% python3 -q
>>> import numpy as np
>>> np.set_printoptions(precision=3, suppress=True, linewidth=100)
>>> rng = np.random.default_rng(67954)
>>> K = rng.normal(size=(22, 3)) + 10 * np.array([5, 0, -2])
>>> K
array([[ 51.171,   0.091, -18.216],
       [ 50.882,  -1.227, -19.675],
       [ 49.665,   0.425, -21.039],
       [ 52.072,   0.734, -19.974],
       [ 50.242,   1.268, -19.793],
       [ 50.8  ,  -0.752, -20.02 ],
       [ 51.017,   0.676, -18.306],
       [ 52.057,   1.089, -18.839],
       [ 50.174,  -0.781, -20.158],
       [ 49.934,  -0.642, -19.892],
       [ 49.22 ,  -1.643, -19.62 ],
       [ 50.237,   0.599, -18.974],
       [ 50.555,  -1.71 , -20.042],
       [ 49.388,   0.09 , -19.745],
       [ 49.806,  -0.481, -19.34 ],
       [ 51.068,  -0.286, -19.547],
       [ 52.963,  -0.239, -19.384],
       [ 50.921,   0.635, -20.958],
       [ 49.566,   0.158, -18.848],
       [ 50.136,   0.237, -16.269],
       [ 49.262,   1.223, -20.384],
       [ 49.209,   0.182, -20.014]])
>>> O, R = np.linalg.qr(K)
>>> R
array([[-236.771,    0.066,   91.44 ],
       [   0.   ,    3.929,    0.649],
       [   0.   ,    0.   ,    5.19 ]])
>>> np.abs(np.diag(R))
array([236.771,   3.929,   5.19 ])
>>> O @ R
array([[ 51.171,   0.091, -18.216],
       [ 50.882,  -1.227, -19.675],
       [ 49.665,   0.425, -21.039],
       [ 52.072,   0.734, -19.974],
       [ 50.242,   1.268, -19.793],
       [ 50.8  ,  -0.752, -20.02 ],
       [ 51.017,   0.676, -18.306],
       [ 52.057,   1.089, -18.839],
       [ 50.174,  -0.781, -20.158],
       [ 49.934,  -0.642, -19.892],
       [ 49.22 ,  -1.643, -19.62 ],
       [ 50.237,   0.599, -18.974],
       [ 50.555,  -1.71 , -20.042],
       [ 49.388,   0.09 , -19.745],
       [ 49.806,  -0.481, -19.34 ],
       [ 51.068,  -0.286, -19.547],
       [ 52.963,  -0.239, -19.384],
       [ 50.921,   0.635, -20.958],
       [ 49.566,   0.158, -18.848],
       [ 50.136,   0.237, -16.269],
       [ 49.262,   1.223, -20.384],
       [ 49.209,   0.182, -20.014]])
>>> round(abs(R[0, 0]), 3), round(np.linalg.norm(K[:, 0]), 3)
(np.float64(236.771), np.float64(236.771))
>>> cen = K - K.mean(axis=0)
>>> left, sigma, Vt = np.linalg.svd(cen, full_matrices=False)
>>> np.round((sigma ** 2).sum() ** 2 / (sigma ** 4).sum(), 3)
np.float64(2.853)
>>> Vt[0] * np.sign(Vt[0, np.abs(Vt[0]).argmax()])
array([0.661, 0.263, 0.703])
>>> np.abs(Vt[-1])
array([0.249, 0.96 , 0.125])
>>> sigma
array([5.036, 4.293, 3.829])
>>> (np.sign(left[:, 0]) == np.sign(left[0, 0])).astype(int)
array([1, 0, 0, 1, 0, 0, 1, 1, 0, 0, 0, 1, 0, 0, 0, 1, 1, 0, 0, 1, 0, 0])
